% ipython --no-banner

In [1]: import numpy as np

In [2]: np.set_printoptions(precision=2, suppress=True, linewidth=120)

In [3]: E = np.loadtxt("case19.csv", delimiter=",")

In [4]: E
Out[4]: 
array([[ 3.,  4., -2., -6.,  8., -2.,  1.,  4.,  9., -4.,  1., -7.,  3.],
       [ 5.,  4.,  5.,  4., -5., -7., -7.,  7., -9., -3.,  2.,  9., -2.],
       [ 0.,  0., -3., -3., -1.,  1., -3., -3.,  1.,  1., -1., -2.,  0.],
       [ 0.,  0., -3.,  0.,  0., -2., -1., -2.,  1., -2., -3.,  0., -1.],
       [ 0.,  0.,  0.,  0.,  0., -1.,  2., -1., -1.,  2.,  1., -1., -3.],
       [ 0.,  0.,  1., -2., -1., -1., -1.,  3.,  0., -1., -2., -2., -2.],
       [ 0.,  0.,  1., -2., -1., -3.,  1., -1., -3.,  1.,  0.,  3.,  3.],
       [ 0.,  0., -3., -1.,  0.,  0., -3.,  2.,  2., -1., -3.,  3.,  2.],
       [ 0.,  0., -2.,  2., -1., -1.,  2.,  1., -2.,  3.,  2., -3.,  1.],
       [ 0.,  0.,  1.,  2., -1., -1.,  1.,  0., -3.,  2.,  0., -3., -3.],
       [ 0.,  0., -2.,  2., -3.,  3.,  1., -3., -2.,  1., -2., -3., -3.],
       [ 0.,  0., -3.,  1.,  0., -1., -1.,  2., -2., -2.,  3.,  0.,  3.],
       [ 0.,  0., -3., -1., -1., -1., -1.,  0., -2.,  2.,  1.,  1.,  1.]])

In [5]: th = np.radians(135)

In [6]: r_ = np.eye(13)

In [7]: r_[12, 12] = r_[10, 10] = np.cos(th)

In [8]: r_[12, 10], r_[10, 12] = -np.sin(th), np.sin(th)

In [9]: other = E @ r_.T

In [10]: np.allclose(np.linalg.norm(E, axis=1), np.linalg.norm(other, axis=1))
Out[10]: True

In [11]: np.abs(other - E).max(axis=0)
Out[11]: array([0.  , 0.  , 0.  , 0.  , 0.  , 0.  , 0.  , 0.  , 0.  , 0.  , 6.54, 0.  , 7.24])

In [12]: round(float(np.linalg.det(r_)), 2), round(float(np.trace(r_)), 2)
Out[12]: (1.0, 9.59)

In [13]: def softmax(z):
    ...:     e = np.exp(z - z.max(axis=-1, keepdims=True))
    ...:     return e / e.sum(axis=-1, keepdims=True)
    ...: 

In [14]: softmax(E[3] + -2)
Out[14]: array([0.11, 0.11, 0.01, 0.11, 0.11, 0.02, 0.04, 0.02, 0.3 , 0.02, 0.01, 0.11, 0.04])

In [15]: att = E @ E.T / np.sqrt(13)

In [16]: np.round(softmax(att)[3] @ E, 2) + 0
Out[16]: array([ 0.01,  0.01, -2.99, -0.08,  0.  , -1.91, -1.06, -1.92,  1.04, -1.93, -2.96,  0.  , -0.92])

In [17]: softmax(att).round(6).argmax(axis=1)
Out[17]: array([ 0,  1,  2,  3,  4,  5,  1,  7,  8,  9, 10, 11, 12])

In [18]: rng = np.random.default_rng(475)

In [19]: labels = rng.permutation(13)

In [20]: labels
Out[20]: array([ 8,  5, 12,  4,  0, 11, 10,  3,  9,  6,  7,  1,  2])

In [21]: other = E[labels][:, labels]

In [22]: np.allclose(other, E)
Out[22]: False

In [23]: np.sort(np.abs(np.linalg.eigvals(other)))
Out[23]: array([0.27, 1.  , 1.52, 3.62, 3.62, 4.02, 4.02, 5.22, 6.35, 6.36, 6.36, 7.73, 8.  ])

In [24]: vec = np.array([2, 2, -1, -1, -1, -2, -2, -1, 2, 0, -2, -1, -2])

In [25]: h1 = np.maximum(E @ vec, 0)

In [26]: np.flatnonzero(h1 > 1e-9)
Out[26]: array([ 0,  1,  2,  3,  4,  5,  7,  9, 10])

In [27]: np.maximum(E @ (3 * vec), 0)
Out[27]: array([87., 24., 60., 63.,  6., 39.,  0., 33.,  0.,  3., 21.,  0.,  0.])

In [28]: np.tanh(E @ vec)
Out[28]: array([ 1.  ,  1.  ,  1.  ,  1.  ,  0.96,  1.  , -1.  ,  1.  , -1.  ,  0.76,  1.  , -1.  ,  0.  ])

In [29]: h1
Out[29]: array([29.,  8., 20., 21.,  2., 13.,  0., 11.,  0.,  1.,  7.,  0.,  0.])

In [30]: E.T @ h1
Out[30]: array([ 127.,  148., -174., -223.,  137., -131., -142.,  108.,  233., -173., -109., -190.,   16.])

In [31]: np.linalg.cond(E) > 100
Out[31]: np.True_

In [32]: X = np.loadtxt("m.csv", delimiter=",")

In [33]: X
Out[33]: 
array([[  5.47,   4.87,  -0.51,  -4.66,   2.53,   0.13,  -1.06,   0.51,  -6.86,   2.49,  -2.57,  -6.17,  -4.17],
       [  0.8 ,  10.63,   1.04,  -1.43,  -1.4 , -10.18,   0.49,   4.53,  -0.84,  -6.67,  -0.68,  -1.82,   0.18],
       [  2.88,  -0.09,   7.27,   3.44,  -6.58,   2.27,  -2.94,   1.8 ,  -6.15,   3.42,  -4.84,  -7.05,  -5.05],
       [  0.21,  -1.86,   5.48,   3.77,  -7.41,   1.12,  -5.25,   1.09,  -0.7 ,   0.75,  -5.09,  -2.07,  -0.07],
       [  4.78,   7.18,  -4.92,  -6.87,   6.29,  -3.27,   0.09,   1.74,  -8.54,   1.43,  -1.61,  -3.95,  -1.95],
       [ -0.08,   9.94,  -5.21,  -5.07,   3.13, -10.81,  -0.86,   3.25,   1.11,  -7.29,  -0.37,   2.81,   4.81],
       [  3.89,   0.76,   2.17,  -1.62,  -1.62,   2.56,  -3.64,  -0.48,  -3.39,   2.61,  -3.98,  -4.74,  -2.74],
       [  9.39,   9.72,   2.11,  -9.27,   3.02,   1.11,  -0.57,  -3.35,   1.88,  -1.78,  -0.54,  -9.52,  -7.52],
       [ -2.06,  -0.71,  -4.13,  -2.26,  -1.03,  -2.67,  -7.29,  -0.81,   6.68,  -4.  ,  -3.68,   6.74,   8.74],
       [ -1.3 ,   3.95, -18.84,  -9.38,  13.84,  -8.52,  -2.14,   3.79, -10.79,   1.16,  -2.  ,   8.69,  10.69],
       [ -0.48,   9.54,  -3.53,  -3.47,   1.4 , -10.82,  -0.84,   3.8 ,   0.82,  -7.25,  -0.65,   2.28,   4.28]])

In [34]: np.linalg.cond(X) > 100
Out[34]: np.True_

In [35]: [round(float(x), 2) for x in np.linalg.svd(X, compute_uv=False)[:3]]
Out[35]: [42.79, 31.1, 23.92]

In [36]: np.unravel_index(np.abs(E).argmax(), E.shape)
Out[36]: (np.int64(0), np.int64(8))

In [37]: np.linalg.matrix_rank(E)
Out[37]: np.int64(13)

In [38]: np.linalg.svd(E, compute_uv=False)
Out[38]: array([23.47, 16.63, 10.29,  8.78,  8.14,  6.02,  4.47,  4.22,  3.33,  2.75,  1.97,  0.95,  0.01])

In [39]: E.sum(axis=0)
Out[39]: array([  8.,   8., -13.,  -4.,  -6., -16.,  -9.,   9., -11.,  -1.,  -1.,  -5.,  -1.])

In [40]: E.mean(axis=0)
Out[40]: array([ 0.62,  0.62, -1.  , -0.31, -0.46, -1.23, -0.69,  0.69, -0.85, -0.08, -0.08, -0.38, -0.08])

In [41]: E.sum(axis=1)
Out[41]: array([ 12.,   3., -13., -13.,  -2.,  -8.,  -1.,  -2.,   2.,  -5., -11.,   0.,  -4.])

In [42]: left, sig, Vh = np.linalg.svd(X)

In [43]: sig.round(2) + 0
Out[43]: array([42.79, 31.1 , 23.92, 16.75, 13.48,  0.  ,  0.  ,  0.  ,  0.  ,  0.  ,  0.  ])

In [44]: np.argmax(sig[:-1] / (sig[1:] + 1e-6)) + 1
Out[44]: np.int64(5)

In [45]: other = left[:, :5] @ np.diag(sig[:5]) @ Vh[:5]

In [46]: np.linalg.matrix_rank(other)
Out[46]: np.int64(5)

In [47]: np.round(np.linalg.norm(X - other, 2), 2), np.round(sig[5], 2)
Out[47]: (np.float64(0.0), np.float64(0.0))

In [48]: t3 = np.stack([X, -1 * X, X[::-1]])

In [49]: (t3 @ X.T).shape
Out[49]: (3, 11, 11)

In [50]: t3.sum(axis=0)
Out[50]: 
array([[ -0.48,   9.54,  -3.53,  -3.47,   1.4 , -10.82,  -0.84,   3.8 ,   0.82,  -7.25,  -0.65,   2.28,   4.28],
       [ -1.3 ,   3.95, -18.84,  -9.38,  13.84,  -8.52,  -2.14,   3.79, -10.79,   1.16,  -2.  ,   8.69,  10.69],
       [ -2.06,  -0.71,  -4.13,  -2.26,  -1.03,  -2.67,  -7.29,  -0.81,   6.68,  -4.  ,  -3.68,   6.74,   8.74],
       [  9.39,   9.72,   2.11,  -9.27,   3.02,   1.11,  -0.57,  -3.35,   1.88,  -1.78,  -0.54,  -9.52,  -7.52],
       [  3.89,   0.76,   2.17,  -1.62,  -1.62,   2.56,  -3.64,  -0.48,  -3.39,   2.61,  -3.98,  -4.74,  -2.74],
       [ -0.08,   9.94,  -5.21,  -5.07,   3.13, -10.81,  -0.86,   3.25,   1.11,  -7.29,  -0.37,   2.81,   4.81],
       [  4.78,   7.18,  -4.92,  -6.87,   6.29,  -3.27,   0.09,   1.74,  -8.54,   1.43,  -1.61,  -3.95,  -1.95],
       [  0.21,  -1.86,   5.48,   3.77,  -7.41,   1.12,  -5.25,   1.09,  -0.7 ,   0.75,  -5.09,  -2.07,  -0.07],
       [  2.88,  -0.09,   7.27,   3.44,  -6.58,   2.27,  -2.94,   1.8 ,  -6.15,   3.42,  -4.84,  -7.05,  -5.05],
       [  0.8 ,  10.63,   1.04,  -1.43,  -1.4 , -10.18,   0.49,   4.53,  -0.84,  -6.67,  -0.68,  -1.82,   0.18],
       [  5.47,   4.87,  -0.51,  -4.66,   2.53,   0.13,  -1.06,   0.51,  -6.86,   2.49,  -2.57,  -6.17,  -4.17]])

In [51]: np.linalg.matrix_rank(t3.reshape(3, -1))
Out[51]: np.int64(2)

In [52]: np.linalg.norm(t3, axis=(1, 2))
Out[52]: array([61.91, 61.91, 61.91])
